In [1]: import numpy as np

In [2]: from numpy import linalg as LA

In [3]: np.set_printoptions(precision=3, suppress=True, linewidth=160)

In [4]: def tidy(a):
   ...:     return np.round(a, 3) + 0
   ...: 

In [5]: other = np.array([[-1, 0], [4, -5]])

In [6]: feats = np.kron(np.eye(2, dtype=int), other)

In [7]: feats
Out[7]: 
array([[-1,  0,  0,  0],
       [ 4, -5,  0,  0],
       [ 0,  0, -1,  0],
       [ 0,  0,  4, -5]])

In [8]: LA.matrix_power(feats - np.diag(np.diag(feats)), 4)
Out[8]: 
array([[0, 0, 0, 0],
       [0, 0, 0, 0],
       [0, 0, 0, 0],
       [0, 0, 0, 0]])

In [9]: [int(LA.matrix_rank(LA.matrix_power(feats, p))) for p in range(1, 5)]
Out[9]: [4, 4, 4, 4]

In [10]: rng = np.random.default_rng(5663)

In [11]: labels = rng.permutation(4)

In [12]: other = feats[:, labels] * rng.choice([-1, 1], 4)

In [13]: other
Out[13]: 
array([[ 0,  0, -1,  0],
       [ 0,  5,  4,  0],
       [-1,  0,  0,  0],
       [ 4,  0,  0, -5]])

In [14]: U, _, VT = LA.svd(feats.T @ other)

In [15]: tidy(LA.lstsq(feats, other)[0])
Out[15]: 
array([[ 0.,  0.,  1.,  0.],
       [ 0., -1.,  0.,  0.],
       [ 1.,  0.,  0.,  0.],
       [ 0.,  0.,  0.,  1.]])

In [16]: labels
Out[16]: array([2, 1, 0, 3])

In [17]: tidy(LA.det(feats[::-1]))
Out[17]: np.float64(25.0)

In [18]: tidy(LA.eigvals(feats).sum().real)
Out[18]: np.float64(-12.0)

In [19]: tidy(LA.det(2 * feats)), tidy(LA.det(feats))
Out[19]: (np.float64(400.0), np.float64(25.0))

In [20]: np.einsum("ii->", feats)
Out[20]: np.int64(-12)

In [21]: tidy(LA.det(feats.T))
Out[21]: np.float64(25.0)

In [22]: r0 = np.array([1, -3, -7])

In [23]: np.array([np.convolve(row, r0, "same") for row in feats])
Out[23]: 
array([[  3,   7,   0,   0],
       [-17, -13,  35,   0],
       [  0,  -1,   3,   7],
       [  0,   4, -17, -13]])

In [24]: np.polyval(r0, feats[1])
Out[24]: array([-3, 33, -7, -7])

In [25]: P = np.triu(np.array([[7, 9, 3, 2], [0, 3, 6, 4], [5, 1, 1, 3], [5, 5, 3, 5]]), 1) + np.eye(4)

In [26]: other = P @ feats @ LA.inv(P)

In [27]: tidy(np.poly(other))
Out[27]: array([ 1., 12., 46., 60., 25.])

In [28]: np.trace(other), np.trace(feats)
Out[28]: (np.float64(-12.0), np.int64(-12))

In [29]: mat = np.load("m.npy")

In [30]: mat
Out[30]: 
array([[-2, -2,  2, -1],
       [ 0,  0, -1,  0],
       [-1,  0,  0,  0],
       [ 0,  0,  0,  0],
       [ 0,  0,  0,  0]])

In [31]: # row 4 repeats row 3

In [32]: tidy(LA.norm(mat, 2) / LA.norm(mat))
Out[32]: np.float64(0.953)

In [33]: [round(float(x), 3) for x in LA.svd(mat, compute_uv=False)[:3]]
Out[33]: [3.692, 1.0, 0.606]

In [34]: LA.matrix_rank(mat, rtol=0.1)
Out[34]: np.int64(3)
